$ python3 -q
>>> import numpy as np
>>> import numpy.linalg as la
>>> np.set_printoptions(precision=3, suppress=True, linewidth=160)
>>> W0 = np.abs(np.array([[1, 2, -3, 0, -2],
...     [-1, 0, -2, 0, -2],
...     [0, 1, 3, 0, 1],
...     [3, 1, 0, 2, -2],
...     [2, 3, 2, -2, 0]])) + np.eye(5)
>>> W0 = W0 / W0.sum(axis=1, keepdims=True)
>>> print(W0)
[[0.222 0.222 0.333 0.    0.222]
 [0.167 0.167 0.333 0.    0.333]
 [0.    0.167 0.667 0.    0.167]
 [0.333 0.111 0.    0.333 0.222]
 [0.2   0.3   0.2   0.2   0.1  ]]
>>> # a transition matrix
>>> out = np.array([[1, -1, 0], [1, -3, -2]])
>>> C = np.kron(out, W0)
>>> print(la.matrix_rank(C))
10
>>> print(C.shape)
(10, 15)
>>> Uu, sigma, Vh = la.svd(W0, full_matrices=False)
>>> print(round(float(np.sqrt((sigma ** 2).sum())), 3), round(la.norm(W0), 3))
1.241 1.241
>>> print(np.round(Uu.T @ Uu, 3) + 0)
[[1. 0. 0. 0. 0.]
 [0. 1. 0. 0. 0.]
 [0. 0. 1. 0. 0.]
 [0. 0. 0. 1. 0.]
 [0. 0. 0. 0. 1.]]
>>> print(np.abs(Uu[:, 0]).round(6).argmax())
2
>>> print((sigma > 1e-8).sum())
5
>>> print(sigma)
[1.069 0.564 0.224 0.16  0.057]
>>> print(np.round(Uu.T @ W0 @ Vh.T, 3) + 0)
[[1.069 0.    0.    0.    0.   ]
 [0.    0.564 0.    0.    0.   ]
 [0.    0.    0.224 0.    0.   ]
 [0.    0.    0.    0.16  0.   ]
 [0.    0.    0.    0.    0.057]]
>>> print(np.cumsum(sigma ** 2) / np.sum(sigma ** 2))
[0.742 0.949 0.981 0.998 1.   ]
>>> print(sigma / sigma[0])
[1.    0.528 0.209 0.149 0.054]
>>> print(np.round(Vh @ Vh.T, 3) + 0)
[[1. 0. 0. 0. 0.]
 [0. 1. 0. 0. 0.]
 [0. 0. 1. 0. 0.]
 [0. 0. 0. 1. 0.]
 [0. 0. 0. 0. 1.]]
